In [1]: import numpy as np

In [2]: np.set_printoptions(suppress=True, linewidth=100)

In [3]: def tidy(a):
   ...:     return np.round(a, 2) + 0
   ...: 

In [4]: E = np.loadtxt("test0.csv", delimiter=",")

In [5]: E
Out[5]: 
array([[ -8.78,  20.43,  43.77,  20.65,  -3.84,  14.87,  21.91,  -0.81,   6.51,   1.22,  15.04,
         -9.86],
       [ -7.68,  22.18,  44.63,  22.55,  -5.58,  14.75,  21.42,  -2.67,   9.17,   1.67,  14.6 ,
        -10.81],
       [ -8.8 ,  22.98,  43.89,  22.42,  -3.72,  14.54,  20.62,  -2.09,   8.69,   1.45,  13.67,
         -9.46],
       [ -7.41,  21.49,  44.89,  19.44,  -4.  ,  14.05,  23.32,  -1.9 ,   8.59,   3.51,  14.7 ,
        -10.15],
       [ -7.99,  22.82,  44.96,  21.9 ,  -3.32,  14.5 ,  21.56,  -2.55,   8.01,   0.8 ,  15.04,
        -10.7 ],
       [ -7.38,  22.13,  43.67,  22.19,  -3.85,  13.14,  21.61,  -2.7 ,   5.54,   0.27,  12.83,
        -11.24],
       [ 30.58,  -6.25, -16.94,  -3.42,   1.36,  -2.46,   8.  ,  33.11, -12.94,  -8.03,  13.71,
         21.78],
       [ -7.74,  23.35,  43.85,  20.86,  -3.97,  15.52,  22.87,  -0.5 ,   6.8 ,   3.27,  14.74,
        -10.14],
       [ -9.97,  21.76,  43.1 ,  21.22,  -4.48,  15.3 ,  21.67,  -2.09,  10.49,   2.54,  12.66,
        -11.74],
       [ -6.05,  20.86,  44.2 ,  21.47,  -3.42,  13.61,  22.  ,  -2.23,   8.53,   1.82,  14.81,
        -11.24],
       [ 29.85,  -7.52, -17.56,  -5.1 ,   1.76,  -0.42,   8.24,  32.09, -13.6 ,  -6.7 ,  14.8 ,
         23.62],
       [ -7.76,  20.23,  45.07,  21.42,  -3.77,  13.48,  19.7 ,  -2.24,   8.98,   2.65,  14.32,
        -10.71],
       [ 30.4 ,  -7.71, -18.42,  -3.88,   2.91,   0.74,   8.34,  31.31, -12.84,  -4.56,  14.18,
         23.35],
       [ 30.47,  -7.48, -17.69,  -3.83,   0.75,  -1.09,   7.47,  32.06, -14.79,  -5.5 ,  15.56,
         22.46],
       [ 29.38,  -8.08, -18.36,  -3.57,   0.84,   0.08,   8.05,  32.38, -14.21,  -6.33,  15.49,
         22.45],
       [ 30.44, -10.66, -17.13,  -4.22,   1.06,   0.9 ,   8.68,  30.76, -15.89,  -4.96,  15.67,
         21.68],
       [ -7.43,  21.26,  44.55,  20.31,  -5.25,  13.33,  22.67,  -2.18,   9.24,   1.76,  14.54,
        -11.75],
       [ -7.35,  21.11,  43.13,  23.55,  -1.73,  14.79,  22.72,  -2.74,   8.79,   1.9 ,  15.53,
        -10.16],
       [ -7.26,  20.98,  44.2 ,  22.35,  -4.88,  14.42,  21.58,  -2.18,   5.93,   1.29,  13.33,
         -9.94],
       [ 31.26,  -8.53, -18.26,  -4.51,   2.25,   1.16,   7.57,  31.17, -14.46,  -4.76,  15.09,
         22.2 ]])

In [6]: Uu, sig, Vh = np.linalg.svd(E)

In [7]: np.argmax(sig[:-1] / (sig[1:] + 1e-6)) + 1
Out[7]: np.int64(2)

In [8]: tidy(sig)
Out[8]: 
array([239.2 , 136.91,   6.45,   5.75,   5.02,   4.65,   3.57,   3.15,   3.  ,   2.23,   2.03,
         1.71])

In [9]: A2 = Uu[:, :2] @ np.diag(sig[:2]) @ Vh[:2]

In [10]: np.linalg.matrix_rank(A2)
Out[10]: np.int64(2)

In [11]: tidy(np.linalg.norm(E - A2, 2)), tidy(sig[2])
Out[11]: (np.float64(6.45), np.float64(6.45))

In [12]: A2 = np.array([[0, 1, 1],
    ...:     [1, 2, 1],
    ...:     [1, 2, 2],
    ...:     [1, 2, 0],
    ...:     [0, 2, 2],
    ...:     [2, 0, 1],
    ...:     [0, 2, 0],
    ...:     [1, 1, 1],
    ...:     [2, 0, 2],
    ...:     [0, 2, 2],
    ...:     [2, 2, 2],
    ...:     [2, 2, 2]])

In [13]: tidy(np.einsum("ij->j", E))
Out[13]: 
array([110.78, 225.35, 449.55, 251.8 , -40.88, 185.21, 340.  , 196.  ,   6.54, -16.69, 290.31,
        19.64])

In [14]: np.linalg.matrix_rank(np.vstack([E, A2.T]))
Out[14]: np.int64(12)

In [15]: np.linalg.matrix_rank(E @ A2)
Out[15]: np.int64(3)

In [16]: np.vstack([E, A2.T]).shape
Out[16]: (23, 12)

In [17]: u = np.array([1, 2, 5])

In [18]: tidy(np.polyval(u, E[15]))
Out[18]: 
array([ 992.47,   97.32,  264.18,   14.37,    8.24,    7.61,   97.7 , 1012.7 ,  225.71,   19.68,
        281.89,  518.38])

In [19]: tidy(np.cross(E[15, :3], E[14, :3]))
Out[19]: array([57.31, 55.6 , 67.24])

In [20]: A2 = np.c_[E[:, :1] @ np.array([[0]]), np.array([3, -1, 0, 3, 1, 0, 1, 0, -1, 2, 3, 3, -2, 0, -1, 0, 0, 3, 3, -3])]

In [21]: A2
Out[21]: 
array([[ 0.,  3.],
       [ 0., -1.],
       [ 0.,  0.],
       [ 0.,  3.],
       [ 0.,  1.],
       [ 0.,  0.],
       [ 0.,  1.],
       [ 0.,  0.],
       [ 0., -1.],
       [ 0.,  2.],
       [ 0.,  3.],
       [ 0.,  3.],
       [ 0., -2.],
       [ 0.,  0.],
       [ 0., -1.],
       [ 0.,  0.],
       [ 0.,  0.],
       [ 0.,  3.],
       [ 0.,  3.],
       [ 0., -3.]])

In [22]: np.linalg.matrix_rank(A2)
Out[22]: np.int64(1)

In [23]: tidy(np.linalg.norm(A2 - E @ np.linalg.lstsq(E, A2)[0], axis=0))
Out[23]: array([0.  , 3.57])
